$ ipython --no-banner

In [1]: import numpy as np

In [2]: from numpy import linalg as LA

In [3]: np.set_printoptions(precision=3, suppress=True, linewidth=100, sign=" ")

In [4]: F = np.load("layer9.npy")

In [5]: print(F)
[[ 1.424 -1.719  2.377]
 [ 0.191 -1.136 -2.887]
 [-1.547  0.516  2.361]
 [ 2.572  0.636  1.209]
 [-0.552 -2.053  1.755]
 [ 0.35   2.976 -1.689]
 [ 2.083  2.194  3.278]
 [-3.747  2.077 -2.167]
 [ 2.509  0.142  1.74 ]
 [-1.863  3.904 -0.599]
 [ 0.709 -2.603  1.802]
 [ 2.939  3.382 -0.75 ]
 [ 4.964 -1.445  0.245]
 [ 2.696  0.072  2.023]
 [ 2.269 -0.364  0.22 ]
 [ 0.857  2.786  0.569]
 [ 0.839  2.819 -0.745]
 [-3.521  5.782  4.002]
 [ 1.143  5.895 -1.142]
 [-2.885  2.233  1.298]
 [ 3.936  3.318 -0.513]
 [-1.705 -7.277  1.904]
 [-2.565  3.832 -0.065]
 [-1.967  1.958  3.302]]

In [6]: Y = np.c_[F[:, :2] @ np.array([[-2, 2], [-2, 1]]), np.array([-3, -8, -7, 9, 6, 0, -4, -8, 6, 0, -8, 0, -2, -2, 8, 1, 8, 6, -5, -9, 2, 1, 1, -4])]

In [7]: print(Y)
[[  0.59    1.129  -3.   ]
 [  1.89   -0.754  -8.   ]
 [  2.062  -2.578  -7.   ]
 [ -6.416   5.78    9.   ]
 [  5.21   -3.157   6.   ]
 [ -6.652   3.676   0.   ]
 [ -8.554   6.36   -4.   ]
 [  3.34   -5.417  -8.   ]
 [ -5.302   5.16    6.   ]
 [ -4.082   0.178   0.   ]
 [  3.788  -1.185  -8.   ]
 [-12.642   9.26    0.   ]
 [ -7.038   8.483  -2.   ]
 [ -5.536   5.464  -2.   ]
 [ -3.81    4.174   8.   ]
 [ -7.286   4.5     1.   ]
 [ -7.316   4.497   8.   ]
 [ -4.522  -1.26    6.   ]
 [-14.076   8.181  -5.   ]
 [  1.304  -3.537  -9.   ]
 [-14.508  11.19    2.   ]
 [ 17.964 -10.687   1.   ]
 [ -2.534  -1.298   1.   ]
 [  0.018  -1.976  -4.   ]]

In [8]: print(np.round(LA.lstsq(F, Y[:, 0])[0], 3) + 0)
[-2. -2.  0.]

In [9]: print(LA.norm(LA.qr(F)[0].T @ Y, axis=0) ** 2 / ((Y ** 2).sum(axis=0) + 1e-12))
[ 1.     1.     0.067]

In [10]: P = F @ LA.solve(F.T @ F, F.T)

In [11]: print(P @ F[:, 1])
[-1.719 -1.136  0.516  0.636 -2.053  2.976  2.194  2.077  0.142  3.904 -2.603  3.382 -1.445  0.072
 -0.364  2.786  2.819  5.782  5.895  2.233  3.318 -7.277  3.832  1.958]

In [12]: print(np.round(LA.eigvalsh(P), 3) + 0)
[ 0.  0.  0.  0.  0.  0.  0.  0.  0.  0.  0.  0.  0.  0.  0.  0.  0.  0.  0.  0.  0.  1.  1.  1.]

In [13]: print(LA.matrix_rank(np.eye(24) - P))
21

In [14]: W2 = F[[14, 8]].astype(float)

In [15]: for _ in range(4):
    ...:     lab = LA.norm(F[:, None] - W2, axis=-1).argmin(axis=1)
    ...:     W2 = np.array([F[lab == j].mean(axis=0) for j in range(2)])
    ...: 

In [16]: print(lab)
[ 1  0  1  0  1  0  1  0  1  0  1  0  0  1  0  0  0  1  0  1  0  1  0  1]

In [17]: print(W2[1] - W2[0])
[-1.165 -2.275  2.989]

In [18]: vec = np.array([-3, 1, 2])

In [19]: rhs = F @ vec

In [20]: print(np.round(LA.pinv(F) @ F, 3) + 0)
[[ 1.  0.  0.]
 [ 0.  1.  0.]
 [ 0.  0.  1.]]

In [21]: LA.solve(F, rhs)
LinAlgError: Last 2 dimensions of the array must be square


In [22]: rng = np.random.default_rng(799)

In [23]: rhs = rhs + 0.3 * rng.normal(size=24)

In [24]: print(rhs)
[ -1.65   -7.739   9.5    -4.763   3.106  -1.34    2.384   8.799  -3.938   8.603  -1.365  -7.3
 -15.843  -3.779  -6.387   1.591  -1.228  24.406   0.06   13.263  -9.553   1.462  11.496  14.345]

In [25]: c, *_ = LA.lstsq(F, rhs)

In [26]: print(round(LA.norm(rhs - F @ c), 3))
1.01

In [27]: print(c)
[-2.998  1.008  1.979]

In [28]: feats = np.loadtxt("out4.csv", delimiter=",")

In [29]: print(feats)
[[  0. -13.  25. -25.]
 [  0.  -4.   5.   2.]
 [ -3. -28.  34. -28.]
 [  2.  21. -26.  19.]
 [ -4. -26.  27. -28.]
 [  0.  -3.  10. -21.]
 [  6.  45. -48.  39.]
 [  2.  23. -31.  27.]
 [  4.  16.  -7.   6.]]

In [30]: rank = LA.matrix_rank(feats)

In [31]: print(rank)
3

In [32]: ns = LA.svd(feats)[2][rank:].T

In [33]: print(ns[:, 0] / ns[np.abs(ns[:, 0]).round(6).argmax(), 0])
[ 1.    -0.329 -0.237 -0.066]

In [34]: print([int(LA.matrix_rank(np.delete(feats, i, axis=0))) for i in range(9)])
[3, 3, 3, 3, 3, 3, 3, 3, 3]

In [35]: print(np.argsort(-LA.norm(feats, axis=0).round(6), kind="stable")[:3])
[ 2  3  1]

In [36]: print([round(float(x), 3) for x in LA.svd(feats, compute_uv=False)[:3]])
[128.411, 18.436, 8.414]

In [37]: print(LA.matrix_rank(feats, rtol=0.1))
2

In [38]: left, sv, vt = LA.svd(feats)

In [39]: print(sv.round(3) + 0)
[ 128.411   18.436    8.414    0.   ]

In [40]: Y = left[:, :3] @ np.diag(sv[:3]) @ vt[:3]

In [41]: print(np.round(LA.norm(feats - Y, 2), 3), round(sv[3], 3))
0.0 0.0

In [42]: print(LA.matrix_rank(feats, rtol=0.05))
3

In [43]: data = 0.7 ** np.abs(np.subtract.outer(np.arange(4), np.arange(4)))

In [44]: print(data)
[[ 1.     0.7    0.49   0.343]
 [ 0.7    1.     0.7    0.49 ]
 [ 0.49   0.7    1.     0.7  ]
 [ 0.343  0.49   0.7    1.   ]]

In [45]: vec = np.array([-3, 4, -4, 5])

In [46]: rhs = data @ vec

In [47]: c, lr = np.zeros(4), 1 / LA.norm(data, 2) ** 2

In [48]: for i in range(15):
    ...:     c -= lr * data.T @ (data @ c - rhs)
    ...:     if i % 5 == 0: print(i, round(LA.norm(data @ c - rhs), 3))
    ...: 
0 2.47
5 1.984
10 1.7

In [49]: print(round(LA.cond(data), 3))
13.43

In [50]: print(c)
[-0.881  0.217  0.588  1.946]

In [51]: Y = LA.inv(data)

In [52]: print(round(LA.cond(data), 3))
13.43

In [53]: E = np.load("mat.npy")

In [54]: print(E)
[[ 0  0  0  0  0  0  0]
 [ 2 -4  2  6 -7  6 -5]
 [ 4 -6  4  8 -8  6 -6]]

In [55]: left, sv, vt = LA.svd(E)

In [56]: V = vt[:(sv > 1e-8).sum()]

In [57]: vec = E[0] + 3 * E[1] + rng.integers(2) * np.eye(7)[5]

In [58]: print(vec)
[  6. -12.   6.  18. -21.  18. -15.]

In [59]: print(np.allclose(V.T @ V @ vec, vec))
True

In [60]: left, sv, vt = LA.svd(E)

In [61]: print(sv.round(3) + 0)
[ 20.848   1.833   0.   ]

In [62]: Y = left[:, :2] @ np.diag(sv[:2]) @ vt[:2]

In [63]: print(round(LA.norm(E - Y) / LA.norm(E), 3))
0.0

In [64]: print(round(float(np.abs(E - Y).max()), 3))
0.0

In [65]: print(LA.matrix_rank(E, rtol=0.05))
2

In [66]: print(Y.round(3) + 0)
[[ 0.  0.  0.  0.  0.  0.  0.]
 [ 2. -4.  2.  6. -7.  6. -5.]
 [ 4. -6.  4.  8. -8.  6. -6.]]

In [67]: print(np.round(LA.norm(E - Y, 2), 3), round(sv[2], 3))
0.0 0.0

In [68]: print(LA.matrix_rank(E, rtol=0.1))
1

In [69]: print(np.round(LA.norm(E, 2) / LA.norm(E), 3))
0.996

In [70]: print(E @ LA.pinv(E) @ E)
[[ 0.  0.  0.  0.  0.  0.  0.]
 [ 2. -4.  2.  6. -7.  6. -5.]
 [ 4. -6.  4.  8. -8.  6. -6.]]

In [71]: print(np.allclose(E[:-1].T @ LA.lstsq(E[:-1].T, E[-1])[0], E[-1]))
False

In [72]: LA.inv(E)
LinAlgError: Last 2 dimensions of the array must be square


In [73]: Y = np.array([[3, 3, 1], [2, 2, 1], [0, 3, 3], [5, 2, 4], [0, 5, 5], [5, 2, 2]])

In [74]: K = Y.T @ Y

In [75]: print(K)
[[ 63  33  35]
 [ 33  55  51]
 [ 35  51  56]]

In [76]: P = np.triu(np.array([[1, 2, 3], [2, 0, 3], [-2, -1, 1]]), 1) + np.eye(3)

In [77]: Y = P @ K @ LA.inv(P)

In [78]: print(LA.matrix_rank(Y))
3

In [79]: print(np.poly(Y))
[     1.   -174.   5158. -19628.]

In [80]: mat = np.load("arr.npy")

In [81]: print(mat)
[[ 0  1  1]
 [ 1  0  1]
 [ 1  1  0]]

In [82]: Y = np.array([[-1, -2, 2], [-2, 0, 2], [-1, 0, -1]])

In [83]: print(np.einsum("ik,kj->ji", mat, Y))
[[-3 -2 -3]
 [ 0 -2 -2]
 [ 1  1  4]]

In [84]: print(np.einsum("ij,ij->i", mat, mat))
[ 2  2  2]

In [85]: print(LA.matrix_rank(mat @ Y))
3

In [86]: print(mat @ Y)
[[-3  0  1]
 [-2 -2  1]
 [-3 -2  4]]

In [87]: ang = np.radians(90)

In [88]: r_ = np.eye(3)

In [89]: r_[2, 2] = r_[0, 0] = np.cos(ang)

In [90]: r_[2, 0], r_[0, 2] = -np.sin(ang), np.sin(ang)

In [91]: print(r_.round(3) + 0)
[[ 0.  0.  1.]
 [ 0.  1.  0.]
 [-1.  0.  0.]]

In [92]: Y = mat @ r_.T

In [93]: print(np.abs(Y - mat).max(axis=0))
[ 1.  0.  2.]

In [94]: print(np.allclose(LA.norm(mat, axis=1), LA.norm(Y, axis=1)))
True

In [95]: print(np.round(LA.det(r_), 3), np.trace(r_))
1.0 1.0

In [96]: P = np.triu(np.array([[4, 2, 3], [4, -3, -3], [0, -5, -1]]), 1) + np.eye(3)

In [97]: Y = P @ mat @ LA.inv(P)

In [98]: print(P @ mat - mat @ P)
[[ 5.  3.  5.]
 [-3. -5. -3.]
 [ 0. -2.  0.]]

In [99]: print(Y)
[[  5.  -6. -30.]
 [ -2.   1.  10.]
 [  1.  -1.  -6.]]

In [100]: print(np.trace(Y), np.trace(mat))
0.0 0

In [101]: mat.inv()
AttributeError: 'numpy.ndarray' object has no attribute 'inv'


In [102]: print((mat + mat.T) / 2)
[[ 0.  1.  1.]
 [ 1.  0.  1.]
 [ 1.  1.  0.]]

In [103]: print(np.round(LA.det(mat), 3))
2.0

In [104]: A = np.loadtxt("block16.csv", delimiter=",")

In [105]: print(A)
[[ 0.083  0.22  -0.165]
 [ 0.22   0.587 -0.44 ]
 [-0.165 -0.44   0.33 ]]

In [106]: ev, V = LA.eigh(A)

In [107]: vec = np.array([1, 1, 0])

In [108]: print(V * np.maximum(ev, 0) @ V.T)
[[ 0.083  0.22  -0.165]
 [ 0.22   0.587 -0.44 ]
 [-0.165 -0.44   0.33 ]]

In [109]: print(round(float(vec @ A @ vec), 3))
1.11
